>>> import numpy as np
>>> import numpy.linalg as la
>>> np.set_printoptions(precision=2, suppress=True, linewidth=160)
>>> m1 = np.load("sample9.npy")
>>> m1
array([[ 7,  4,  3],
       [ 0, 20, 13],
       [25,  0,  0],
       [13,  0,  0],
       [ 7,  4,  3],
       [19,  0,  0],
       [ 0, 20, 13],
       [ 0, 20, 13],
       [ 1, 12,  8],
       [19,  0,  0],
       [ 0, 28, 18],
       [ 0, 28, 18],
       [13,  0,  0],
       [ 1, 12,  8],
       [13,  0,  0],
       [ 7,  4,  3],
       [13,  0,  0],
       [19,  0,  0],
       [ 0, 28, 18],
       [25,  0,  0],
       [ 7,  4,  3],
       [ 0, 20, 13],
       [13,  0,  0],
       [13,  0,  0],
       [ 7,  4,  3],
       [ 0, 20, 13],
       [ 1, 12,  8],
       [25,  0,  0],
       [ 0, 20, 13],
       [ 0, 28, 18]])
>>> hat = m1 @ la.solve(m1.T @ m1, m1.T)
>>> np.round(hat @ m1[:, 0], 2) + 0
array([ 7.,  0., 25., 13.,  7., 19.,  0.,  0.,  1., 19.,  0.,  0., 13.,  1., 13.,  7., 13., 19.,  0., 25.,  7.,  0., 13., 13.,  7.,  0.,  1., 25.,  0.,  0.])
>>> np.allclose(hat @ hat, hat)
True
>>> np.round(la.eigvalsh(hat), 2) + 0
array([0., 0., 0., 0., 0., 0., 0., 0., 0., 0., 0., 0., 0., 0., 0., 0., 0., 0., 0., 0., 0., 0., 0., 0., 0., 0., 0., 1., 1., 1.])
>>> np.diag(hat)
array([0.16, 0.07, 0.16, 0.04, 0.16, 0.09, 0.07, 0.07, 0.07, 0.09, 0.16, 0.16, 0.04, 0.07, 0.04, 0.16, 0.04, 0.09, 0.16, 0.16, 0.16, 0.07, 0.04, 0.04, 0.16,
       0.07, 0.07, 0.16, 0.07, 0.16])
>>> X = np.load("out16.npy")
>>> X
array([[ 0,  5,  5, -4,  4,  6, -4,  0,  1, -2,  4, -2,  5],
       [-5,  0, -4, -8, -4,  7,  2,  1,  0,  6, -1,  1, -1],
       [-5,  4,  0,  2,  6,  4, -9, -2,  3, -5, -8,  3,  2],
       [ 4,  8, -2,  0,  0, -7,  2, -3,  3,  4,  2,  5,  4],
       [-4,  4, -6,  0,  0, -5, -2, -1,  5,  6,  0, -7,  4],
       [-6, -7, -4,  7,  5,  0, -4, -1, -3, -4,  7,  3, -3],
       [ 4, -2,  9, -2,  2,  4,  0, -2, -3,  0, -3, -5,  2],
       [ 0, -1,  2,  3,  1,  1,  2,  0,  3, -5, -5, -3, -2],
       [-1,  0, -3, -3, -5,  3,  3, -3,  0,  2, -6,  2,  7],
       [ 2, -6,  5, -4, -6,  4,  0,  5, -2,  0,  3, -1,  3],
       [-4,  1,  8, -2,  0, -7,  3,  5,  6, -3,  0,  2,  2],
       [ 2, -1, -3, -5,  7, -3,  5,  3, -2,  1, -2,  0,  2],
       [-5,  1, -2, -4, -4,  3, -2,  2, -7, -3, -2, -2,  0]])
>>> [round(float(x), 2) for x in la.svd(X, compute_uv=False)[:3]]
[22.0, 22.0, 19.22]
>>> np.argsort(-la.norm(X, axis=0).round(6), kind="stable")[:3]
array([2, 5, 4])
>>> la.cond(X) > 100
np.True_
